% python3 -q
>>> import numpy as np
>>> np.set_printoptions(precision=2, suppress=True, linewidth=160)
>>> F = np.load("w.npy")
>>> F
array([[ 0, -1,  2, -3,  1, -1,  2, -2, -3, -2, -3],
       [ 0,  0,  2,  0,  2,  1,  2,  1,  1, -3, -2],
       [ 0,  0,  0,  2,  1,  3,  3,  3, -3, -2,  0],
       [ 0,  0,  0,  0,  2, -1, -1, -1,  3, -2,  0],
       [ 0,  0,  0,  0,  0,  1, -1, -2, -2, -1, -3],
       [ 0,  0,  0,  0,  0,  0,  0, -1, -1,  3, -1],
       [ 0,  0,  0,  0,  0,  0,  0,  0,  3,  0,  2],
       [ 0,  0,  0,  0,  0,  0,  0,  0,  0, -1,  3],
       [ 0,  0,  0,  0,  0,  0,  0,  0,  0,  0, -1],
       [ 0,  0,  0,  0,  0,  0,  0,  0,  0,  0, -2],
       [ 0,  0,  0,  0,  0,  0,  0,  0,  0,  0,  0]])
>>> # null space of dimension 2
>>> np.sort(np.linalg.eigvals(F))
array([0., 0., 0., 0., 0., 0., 0., 0., 0., 0., 0.])
>>> F @ F
array([[  0,   0,  -2,   4,  -6,   9,   6,   7, -11,   3,   5],
       [  0,   0,   0,   4,   2,   8,   4,   1,  -5,  -4,   5],
       [  0,   0,   0,   0,   4,  -1,  -3,  -7,  10,   1,  16],
       [  0,   0,   0,   0,   0,   2,  -2,  -3,  -6,  -4,  -9],
       [  0,   0,   0,   0,   0,   0,   0,  -1,  -4,   5,  -5],
       [  0,   0,   0,   0,   0,   0,   0,   0,   0,   1,  -8],
       [  0,   0,   0,   0,   0,   0,   0,   0,   0,   0,  -3],
       [  0,   0,   0,   0,   0,   0,   0,   0,   0,   0,   2],
       [  0,   0,   0,   0,   0,   0,   0,   0,   0,   0,   0],
       [  0,   0,   0,   0,   0,   0,   0,   0,   0,   0,   0],
       [  0,   0,   0,   0,   0,   0,   0,   0,   0,   0,   0]])
